$ python -q
>>> import numpy as np
>>> np.set_printoptions(suppress=True, linewidth=100)
>>> feats = np.load("w.npy")
>>> print(feats)
[[ -4.97  -7.64  -3.2   -3.84]
 [ -8.49  14.43 -10.03   3.31]]
>>> rng = np.random.default_rng(247522)
>>> other = feats + rng.integers(-2, 3, (2, 1)) @ rng.integers(-2, 3, (1, 4))
>>> print(other.round(2))
[[ -6.97  -9.64  -5.2    0.16]
 [ -8.49  14.43 -10.03   3.31]]
>>> print(np.linalg.matrix_rank(other - feats, tol=1e-8))
1
>>> print(np.abs(other - feats).sum(axis=1))
[10.  0.]
>>> gram = feats.T @ feats
>>> print(np.round(np.linalg.svd(feats, compute_uv=False) ** 2, 2))
[399.97  99.94]
>>> print((feats @ feats.T).shape)
(2, 2)
>>> print(np.round(np.trace(gram), 2), round(float((feats ** 2).sum()), 2))
499.92 499.92
>>> print(np.round(np.linalg.eigvalsh(gram)[::-1], 2) + 0)
[399.97  99.94   0.     0.  ]
>>> print(np.allclose(gram, gram.T))
True
>>> print(gram.round(2))
[[  96.78  -84.54  101.06   -9.02]
 [ -84.54  266.59 -120.28   77.1 ]
 [ 101.06 -120.28  110.84  -20.91]
 [  -9.02   77.1   -20.91   25.7 ]]
>>> F = np.load("sample4.npy")
>>> print(F)
[[ 3 -3  1  1  0]
 [-3  3 -3  1  1]
 [ 1 -3  3 -3  1]
 [ 1  1 -3  3 -3]
 [ 0  1  1 -3  3]]
>>> # equal to its transpose
>>> W1 = np.array([[-1, -8, -4], [2, 5, 0], [-9, 1, 5], [-6, -2, -5], [1, 4, -4]])
>>> b = np.array([3, -2, 0])
>>> act = np.maximum(F @ W1 + b, 0)
>>> print((act > 0).mean(axis=0))
[0.6 0.4 0.4]
>>> print(act)
[[ 0  0  0]
 [34 36  0]
 [ 0  0 22]
 [10  0  0]
 [17 22  8]]
>>> print((act > 0).astype(int))
[[0 0 0]
 [1 1 0]
 [0 0 1]
 [1 0 0]
 [1 1 1]]
>>> print(np.linalg.matrix_rank(act))
3
>>> C = np.array([[1, 0, 1], [0, 3, 1], [1, 2, 2]])
>>> print(act @ C)
[[  0   0   0]
 [ 34 108  70]
 [ 22  44  44]
 [ 10   0  10]
 [ 25  82  55]]
>>> print((act @ C).round(6).argmax(axis=1))
[0 1 1 0 1]
>>> K = np.load("layer9.npy")
>>> print(K)
[[ 3  1  0]
 [ 5  4  2]
 [ 6  7  5]
 [ 8  9  8]
 [10 12  8]
 [13 12 10]
 [13 15 12]
 [14 15 12]
 [16 16 12]
 [19 16 13]
 [20 17 15]
 [23 17 16]
 [25 18 16]
 [27 20 16]
 [29 20 16]
 [30 21 19]
 [31 22 21]
 [31 25 24]
 [32 25 24]
 [32 26 27]
 [35 29 30]
 [37 30 32]]
>>> cen = (K - K.mean(axis=0)) / K.std(axis=0)
>>> print(np.argwhere(np.abs(cen) > 2))
[[ 0  1]
 [21  2]]
>>> print(np.round(cen.std(axis=0), 2))
[1. 1. 1.]
>>> b = np.linalg.lstsq(np.delete(cen, 0, axis=1), cen[:, 0])[0]
>>> print(b.round(2))
[0.86 0.1 ]
>>> print(np.abs(b).argmax())
0
>>> x = np.array([0, 4, 5])
>>> y = K @ x
>>> try:
...     np.linalg.solve(K, y)
... except np.linalg.LinAlgError as e:
...     print(e)
... 
Last 2 dimensions of the array must be square
>>> print(np.round(np.linalg.lstsq(K, y)[0], 2) + 0)
[0. 4. 5.]
>>> print(np.round(np.linalg.solve(K.T @ K, K.T @ y), 2) + 0)
[0. 4. 5.]
>>> print(y)
[  4  26  53  76  88  98 120 120 124 129 143 148 152 160 160 179 193 220 220 239 266 280]
>>> y = y + 0.02 * rng.normal(size=22)
>>> print(y.round(2))
[  4.    25.96  53.01  75.99  87.99  98.01 119.98 120.   124.02 129.01 143.03 148.01 152.   159.99
 159.96 179.   193.   220.04 220.02 238.98 266.01 280.02]
>>> b, *_ = np.linalg.lstsq(K, y)
>>> print(b.round())
[-0.  4.  5.]
>>> print(np.round(np.linalg.norm(y - K @ b), 2))
0.08
>>> print(np.round(K.T @ (y - K @ b), 2) + 0)
[0. 0. 0.]
>>> gram = np.cov(K, rowvar=False)
>>> print(np.round(np.corrcoef(K.T), 2))
[[1.   0.97 0.95]
 [0.97 1.   0.98]
 [0.95 0.98 1.  ]]
>>> print(np.median(K, axis=0))
[21.5 17.  15.5]
>>> X = np.load("dump.npy")
>>> print(X)
[[1 1]
 [5 0]]
>>> x = np.array([-2, 1])
>>> y = X @ x
>>> b, lr = np.zeros(2), 1 / np.linalg.norm(X, 2) ** 2
>>> for i in range(25):
...     b -= lr * X.T @ (X @ b - y)
...     if i % 5 == 0: print(i, round(np.linalg.norm(X @ b - y), 2))
... 
0 1.02
5 0.84
10 0.7
15 0.58
20 0.48
>>> print(round(float(np.linalg.cond(X)), 2))
5.21
>>> ev, evecs = np.linalg.eig(X)
>>> print(ev.round(2))
[ 2.79 -1.79]
>>> print(np.round(np.sort(np.linalg.eigvals(np.linalg.inv(X))), 2))
[-0.56  0.36]
>>> print(np.round(np.sort(np.linalg.eigvals(X.T)), 2))
[-1.79  2.79]
>>> q = X.astype(float).copy()
>>> for j in range(2):
...     q[:, j] -= q[:, :j] @ (q[:, :j].T @ q[:, j])
...     q[:, j] /= np.linalg.norm(q[:, j])
... 
>>> print(np.round(q.T @ q, 2) + 0)
[[1. 0.]
 [0. 1.]]
>>> data = np.loadtxt("data.csv", delimiter=",")
>>> print(data)
[[ 4.  4.  4.]
 [ 4.  8.  8.]
 [ 4.  8. 12.]]
>>> # equal to its transpose
>>> other = np.linalg.inv(data)
>>> print(np.allclose(other, data.T))
False
>>> print(data @ other)
[[1. 0. 0.]
 [0. 1. 0.]
 [0. 0. 1.]]
>>> print(other)
[[ 0.5  -0.25  0.  ]
 [-0.25  0.5  -0.25]
 [ 0.   -0.25  0.25]]
>>> print(np.round(np.linalg.slogdet(data)[0], 2))
1.0
>>> def softmax(z):
...     e = np.exp(z - z.max(axis=-1, keepdims=True))
...     return e / e.sum(axis=-1, keepdims=True)
... 
>>> print(np.round(softmax(feats[1] + 2), 2) + 0)
[0. 1. 0. 0.]
>>> att = feats @ feats.T / np.sqrt(4)
>>> print(np.round(softmax(att), 2) + 0)
[[1. 0.]
 [0. 1.]]
>>> print(softmax(att).round(6).argmax(axis=1))
[0 1]
>>> M = np.load("a.npy")
>>> print(M.round(2))
[[0.23 0.17 0.17 0.27 0.17]
 [0.3  0.27 0.07 0.07 0.3 ]
 [0.07 0.07 0.07 0.57 0.21]
 [0.26 0.03 0.13 0.32 0.26]
 [0.21 0.14 0.28 0.28 0.1 ]]
>>> lab = rng.permutation(5)
>>> other = M[:, lab] * rng.choice([-1, 1], 5)
>>> print(other.round(2))
[[-0.27  0.23  0.17  0.17  0.17]
 [-0.07  0.3   0.27  0.3   0.07]
 [-0.57  0.07  0.07  0.21  0.07]
 [-0.32  0.26  0.03  0.26  0.13]
 [-0.28  0.21  0.14  0.1   0.28]]
>>> U, _, vt = np.linalg.svd(M.T @ other)
>>> print(np.round(np.linalg.lstsq(M, other)[0], 2) + 0)
[[ 0.  1.  0.  0.  0.]
 [ 0.  0.  1.  0.  0.]
 [ 0.  0.  0.  0.  1.]
 [-1.  0.  0.  0.  0.]
 [ 0.  0.  0.  1.  0.]]
>>> print(lab)
[3 0 1 4 2]
>>> other = np.array([[2, 2], [1, 1], [1, 3], [2, 0], [3, 1]])
>>> print(np.round(np.einsum("ik,kj->ij", M, other), 2))
[[1.83 1.3 ]
 [1.97 1.37]
 [2.07 0.64]
 [2.1  1.19]
 [1.69 1.48]]
>>> print(np.linalg.matrix_rank(M @ other))
2
>>> print(np.round(other.T @ M.T, 2))
[[1.83 1.97 2.07 2.1  1.69]
 [1.3  1.37 0.64 1.19 1.48]]
>>> print(np.linalg.matrix_rank(np.vstack([M, other.T])))
5
